>>> import numpy as np
>>> np.set_printoptions(precision=2, suppress=True, linewidth=120)
>>> M = np.load("w.npy")
>>> print(M)
[[ 1.    0.    0.    0.    0.    0.    0.    0.    0.    0.    0.  ]
 [ 0.    1.    0.    0.    0.    0.    0.    0.    0.    0.    0.  ]
 [ 0.    0.    1.    0.    0.    0.    0.    0.    0.    0.    0.  ]
 [ 0.    0.    0.    1.    0.    0.    0.    0.    0.    0.    0.  ]
 [ 0.    0.    0.    0.    0.31  0.    0.    0.    0.    0.95  0.  ]
 [ 0.    0.    0.    0.    0.    1.    0.    0.    0.    0.    0.  ]
 [ 0.    0.    0.    0.    0.    0.    1.    0.    0.    0.    0.  ]
 [ 0.    0.    0.    0.    0.    0.    0.    1.    0.    0.    0.  ]
 [ 0.    0.    0.    0.    0.    0.    0.    0.    1.    0.    0.  ]
 [ 0.    0.    0.    0.   -0.95  0.    0.    0.    0.    0.31  0.  ]
 [ 0.    0.    0.    0.    0.    0.    0.    0.    0.    0.    1.  ]]
>>> print(M.mean(axis=0))
[ 0.09  0.09  0.09  0.09 -0.06  0.09  0.09  0.09  0.09  0.11  0.09]
>>> print(np.count_nonzero(M))
13
>>> np.zeros(11, 11)
Traceback (most recent call last):
  File "<python-input-6>", line 1, in <module>
    np.zeros(11, 11)
    ~~~~~~~~^^^^^^^^
TypeError: Cannot interpret '11' as a data type
>>> M[:, 11]
Traceback (most recent call last):
  File "<python-input-7>", line 1, in <module>
    M[:, 11]
    ~^^^^^^^
IndexError: index 11 is out of bounds for axis 1 with size 11
>>> np.linalg.rank(M)
Traceback (most recent call last):
  File "<python-input-8>", line 1, in <module>
    np.linalg.rank(M)
    ^^^^^^^^^^^^^^
AttributeError: module 'numpy.linalg' has no attribute 'rank'
>>> print(M[:, 4] @ M[:, 10])
0.0
>>> print(np.linalg.norm(M, axis=0))
[1. 1. 1. 1. 1. 1. 1. 1. 1. 1. 1.]
>>> print(np.round(M.T @ M, 2) + 0)
[[1. 0. 0. 0. 0. 0. 0. 0. 0. 0. 0.]
 [0. 1. 0. 0. 0. 0. 0. 0. 0. 0. 0.]
 [0. 0. 1. 0. 0. 0. 0. 0. 0. 0. 0.]
 [0. 0. 0. 1. 0. 0. 0. 0. 0. 0. 0.]
 [0. 0. 0. 0. 1. 0. 0. 0. 0. 0. 0.]
 [0. 0. 0. 0. 0. 1. 0. 0. 0. 0. 0.]
 [0. 0. 0. 0. 0. 0. 1. 0. 0. 0. 0.]
 [0. 0. 0. 0. 0. 0. 0. 1. 0. 0. 0.]
 [0. 0. 0. 0. 0. 0. 0. 0. 1. 0. 0.]
 [0. 0. 0. 0. 0. 0. 0. 0. 0. 1. 0.]
 [0. 0. 0. 0. 0. 0. 0. 0. 0. 0. 1.]]
>>> print(np.linalg.pinv(M))
[[ 1.    0.    0.    0.    0.    0.    0.    0.    0.    0.    0.  ]
 [ 0.    1.    0.    0.    0.    0.    0.    0.    0.    0.    0.  ]
 [ 0.    0.    1.    0.    0.    0.    0.    0.    0.    0.    0.  ]
 [ 0.    0.    0.    1.    0.    0.    0.    0.    0.    0.    0.  ]
 [ 0.    0.    0.    0.    0.31  0.    0.    0.    0.   -0.95  0.  ]
 [ 0.    0.    0.    0.    0.    1.    0.    0.    0.    0.    0.  ]
 [ 0.    0.    0.    0.    0.    0.    1.    0.    0.    0.    0.  ]
 [ 0.    0.    0.    0.    0.    0.    0.    1.    0.    0.    0.  ]
 [ 0.    0.    0.    0.    0.    0.    0.    0.    1.    0.    0.  ]
 [ 0.    0.    0.    0.    0.95  0.    0.    0.    0.    0.31  0.  ]
 [ 0.    0.    0.    0.    0.    0.    0.    0.    0.    0.    1.  ]]
>>> t3 = np.stack([M, 3 * M, M[::-1]])
>>> print((t3 @ M.T).shape)
(3, 11, 11)
>>> print(np.linalg.det(t3))
[     1. 177147.     -1.]
>>> print(np.einsum("bij,cij->bc", t3, t3))
[[11. 33.  1.]
 [33. 99.  3.]
 [ 1.  3. 11.]]
>>> print(np.linalg.matrix_rank(t3))
[11 11 11]
>>> m1 = np.load("mat.npy")
>>> print(m1)
[[ 2  6 -1  1 -3]
 [-3 -9 -2 -3  1]
 [-2 -6 -1  1  0]
 [ 1  3  0  1  0]
 [ 1  3  2 -2  3]
 [ 2  6 -3  0  2]
 [ 0  0  0  2  0]
 [ 0  0 -2  0  2]]
>>> print(np.abs(np.diag(np.linalg.qr(m1)[1])) > 1e-9)
[ True False  True  True  True]
>>> print(np.unique(m1.round(6), axis=0).shape)
(8, 5)
>>> print(np.round(np.trace(np.linalg.pinv(m1) @ m1), 2))
4.0
>>> u = np.array([-8, 7, -5, -4])
>>> J = 5 * np.eye(4) + np.outer(u, u)
>>> print(J)
[[ 69. -56.  40.  32.]
 [-56.  54. -35. -28.]
 [ 40. -35.  30.  20.]
 [ 32. -28.  20.  21.]]
>>> rng = np.random.default_rng(40318)
>>> idx = rng.permutation(4)
>>> print(idx)
[0 1 3 2]
>>> Y = J[idx][:, idx]
>>> print(Y)
[[ 69. -56.  32.  40.]
 [-56.  54. -28. -35.]
 [ 32. -28.  21.  20.]
 [ 40. -35.  20.  30.]]
>>> print(np.allclose(Y, J))
False
>>> print(np.sort(np.abs(np.linalg.eigvals(Y))))
[  5.   5.   5. 159.]
>>> print(np.trace(Y))
174.0
>>> print(np.diag(Y))
[69. 54. 21. 30.]
>>> vec = np.array([-5, -6, 3, 9])
>>> y = J @ vec
>>> print(y)
[ 399. -401.  280.  257.]
>>> print(np.round(np.linalg.solve(J.T, J[2]), 2) + 0)
[0. 0. 1. 0.]
>>> print(np.linalg.solve(J, y + J[:, 1]))
[-5. -5.  3.  9.]
>>> print(np.round(np.linalg.solve(J, J[:, 0]), 2) + 0)
[1. 0. 0. 0.]
>>> print(np.linalg.solve(J, -3 * y))
[ 15.  18.  -9. -27.]
>>> idx = rng.permutation(4)
>>> Y = J[:, idx] * rng.choice([-1, 1], 4)
>>> print(Y)
[[ 32.  56. -40. -69.]
 [-28. -54.  35.  56.]
 [ 20.  35. -30. -40.]
 [ 21.  28. -20. -32.]]
>>> Uu, _, Vt = np.linalg.svd(J.T @ Y)
>>> print(idx)
[3 1 2 0]
>>> print(np.round(Uu @ Vt, 2) + 0)
[[ 0.  0.  0. -1.]
 [ 0. -1.  0.  0.]
 [ 0.  0. -1.  0.]
 [ 1.  0.  0.  0.]]
>>> K = np.loadtxt("sample18.csv", delimiter=",")
>>> print(K)
[[-4. -4.  0.  0.  0.  0.]
 [-1.  1.  0.  0.  0.  0.]
 [-2.  3.  0.  0.  0.  0.]
 [ 0.  0. -4. -4.  0.  0.]
 [ 0.  0. -1.  1.  0.  0.]
 [ 0.  0. -2.  3.  0.  0.]
 [ 0.  0.  0.  0. -4. -4.]
 [ 0.  0.  0.  0. -1.  1.]
 [ 0.  0.  0.  0. -2.  3.]]
>>> u = np.array([0, 3])
>>> print(np.polyval(u, K[7]))
[3. 3. 3. 3. 3. 3.]
>>> print(np.cross(K[7, :3], K[5, :3]))
[-0.  0.  0.]
>>> print(np.correlate(K[7], K[5], "full"))
[ 0.  0.  0.  0.  0.  0. -3.  5. -2.  0.  0.]
>>> vec = np.array([0, 2, 2, 0, 3, 1])
>>> y = K @ vec
>>> coef, lr = np.zeros(6), 1 / np.linalg.norm(K, 2) ** 2
>>> for i in range(12):
...     coef -= lr * K.T @ (K @ coef - y)
...     if i % 2 == 0: print(i, round(np.linalg.norm(K @ coef - y), 2))
... 
0 5.74
2 1.86
4 0.6
6 0.19
8 0.06
10 0.02
>>> print(coef.round(2) + 0)
[0. 2. 2. 0. 3. 1.]
>>> print(round(float(np.linalg.cond(K)), 2))
1.52
>>> vec = np.array([-4, -7, -2, -6, -4, 6])
>>> y = K @ vec
>>> print(np.linalg.lstsq(K, y)[0])
[-4. -7. -2. -6. -4.  6.]
>>> print(np.linalg.solve(K.T @ K, K.T @ y))
[-4. -7. -2. -6. -4.  6.]
>>> y = y + 0.3 * rng.normal(size=9)
>>> print(y)
[ 44.62  -2.98 -12.98  31.72  -4.36 -13.67  -7.73   9.72  26.26]
>>> coef, *_ = np.linalg.lstsq(K, y)
>>> print(coef.round())
[-4. -7. -2. -6. -4.  6.]
>>> print(np.round(K.T @ (y - K @ coef), 2) + 0)
[0. 0. 0. 0. 0. 0.]
>>> print(coef)
[-4.1  -7.06 -1.99 -5.94 -4.06  6.  ]
>>> print([round(float(np.linalg.norm(np.linalg.solve(K.T @ K + lam * np.eye(6), K.T @ y))), 2) for lam in (0, 1, 10, 100)])
[12.58, 12.06, 8.96, 2.7]
